$ ipython --no-banner

In [1]: import numpy as np

In [2]: np.set_printoptions(suppress=True, linewidth=100)

In [3]: m1 = np.load("case10.npy")

In [4]: m1
Out[4]: 
array([[-1.,  4.,  0.,  4.,  1.,  1.,  1.],
       [ 4., 14.,  0., 16.,  4.,  4.,  4.],
       [ 0.,  0., -2.,  0.,  0.,  0.,  0.],
       [ 4., 16.,  0., 14.,  4.,  4.,  4.],
       [ 1.,  4.,  0.,  4., -1.,  1.,  1.],
       [ 1.,  4.,  0.,  4.,  1., -1.,  1.],
       [ 1.,  4.,  0.,  4.,  1.,  1., -1.]])

In [5]: # symmetric, so the eigenvalues are real

In [6]: r0 = np.array([-2, -2])

In [7]: np.polyval(r0, m1[2])
Out[7]: array([-2., -2.,  2., -2., -2., -2., -2.])

In [8]: round(np.log10(np.linalg.cond(m1)))
Out[8]: 1

In [9]: [round(float(x), 3) for x in np.linalg.svd(m1, compute_uv=False)[:3]]
Out[9]: [34.0, 2.0, 2.0]

In [10]: np.linalg.matrix_rank(m1, rtol=0.1)
Out[10]: np.int64(1)

In [11]: np.round(np.abs(np.linalg.svd(m1)[2][-1]), 3)
Out[11]: array([0.986, 0.113, 0.   , 0.113, 0.028, 0.028, 0.028])

In [12]: (np.linalg.matrix_power((m1 != 0) + (m1.T != 0) + np.eye(7), 7) > 0).astype(int)
Out[12]: 
array([[1, 1, 0, 1, 1, 1, 1],
       [1, 1, 0, 1, 1, 1, 1],
       [0, 0, 1, 0, 0, 0, 0],
       [1, 1, 0, 1, 1, 1, 1],
       [1, 1, 0, 1, 1, 1, 1],
       [1, 1, 0, 1, 1, 1, 1],
       [1, 1, 0, 1, 1, 1, 1]])

In [13]: np.flatnonzero(np.linalg.matrix_power((m1 != 0) + (m1.T != 0) + np.eye(7), 7)[1])
Out[13]: array([0, 1, 3, 4, 5, 6])

In [14]: round(float(np.linalg.det(m1)), 3)
Out[14]: 2176.0

In [15]: np.round(np.sort(np.linalg.eigvals(m1).real), 3)
Out[15]: array([-2., -2., -2., -2., -2., -2., 34.])

In [16]: (m1 != 0).astype(int)
Out[16]: 
array([[1, 1, 0, 1, 1, 1, 1],
       [1, 1, 0, 1, 1, 1, 1],
       [0, 0, 1, 0, 0, 0, 0],
       [1, 1, 0, 1, 1, 1, 1],
       [1, 1, 0, 1, 1, 1, 1],
       [1, 1, 0, 1, 1, 1, 1],
       [1, 1, 0, 1, 1, 1, 1]])

In [17]: U, sigma, VT = np.linalg.svd(m1)

In [18]: np.argmax(sigma[:-1] / (sigma[1:] + 1e-6)) + 1
Out[18]: np.int64(1)

In [19]: B = U[:, :1] @ np.diag(sigma[:1]) @ VT[:1]

In [20]: round(float(np.linalg.norm(m1 - B, 2)), 3), round(float(sigma[1]), 3)
Out[20]: (2.0, 2.0)

In [21]: r0 = np.array([-1, -1, -2, 2, 1, -1, 0])

In [22]: B = m1 + np.outer(r0, np.eye(7)[0])

In [23]: round(np.linalg.det(B) / np.linalg.det(m1), 3), round(float(1 + np.linalg.solve(m1, r0)[0]), 3)
Out[23]: (np.float64(1.544), 1.544)

In [24]: mat = np.load("block4.npy")

In [25]: mat.round(3)
Out[25]: 
array([[0.4  , 0.2  , 0.2  , 0.   , 0.   , 0.2  , 0.   , 0.   ],
       [0.   , 0.5  , 0.   , 0.25 , 0.   , 0.   , 0.   , 0.25 ],
       [0.   , 0.25 , 0.25 , 0.   , 0.   , 0.25 , 0.25 , 0.   ],
       [0.   , 0.   , 0.   , 0.5  , 0.5  , 0.   , 0.   , 0.   ],
       [0.   , 0.   , 0.2  , 0.2  , 0.4  , 0.2  , 0.   , 0.   ],
       [0.   , 0.   , 0.25 , 0.25 , 0.   , 0.25 , 0.25 , 0.   ],
       [0.   , 0.   , 0.   , 0.   , 0.   , 0.333, 0.333, 0.333],
       [0.   , 0.   , 0.   , 0.   , 0.   , 0.5  , 0.   , 0.5  ]])

In [26]: # rows sum to 1

In [27]: round(np.linalg.norm(mat), 3)
Out[27]: np.float64(1.664)

In [28]: np.count_nonzero(mat)
Out[28]: np.int64(26)

In [29]: np.linalg.matrix_rank(mat)
Out[29]: np.int64(8)

In [30]: mat.sum(axis=1)
Out[30]: array([1., 1., 1., 1., 1., 1., 1., 1.])

In [31]: np.unravel_index(np.abs(mat).argmax(), mat.shape)
Out[31]: (np.int64(1), np.int64(1))

In [32]: np.round(np.diff(mat, axis=0), 3)
Out[32]: 
array([[-0.4  ,  0.3  , -0.2  ,  0.25 ,  0.   , -0.2  ,  0.   ,  0.25 ],
       [ 0.   , -0.25 ,  0.25 , -0.25 ,  0.   ,  0.25 ,  0.25 , -0.25 ],
       [ 0.   , -0.25 , -0.25 ,  0.5  ,  0.5  , -0.25 , -0.25 ,  0.   ],
       [ 0.   ,  0.   ,  0.2  , -0.3  , -0.1  ,  0.2  ,  0.   ,  0.   ],
       [ 0.   ,  0.   ,  0.05 ,  0.05 , -0.4  ,  0.05 ,  0.25 ,  0.   ],
       [ 0.   ,  0.   , -0.25 , -0.25 ,  0.   ,  0.083,  0.083,  0.333],
       [ 0.   ,  0.   ,  0.   ,  0.   ,  0.   ,  0.167, -0.333,  0.167]])
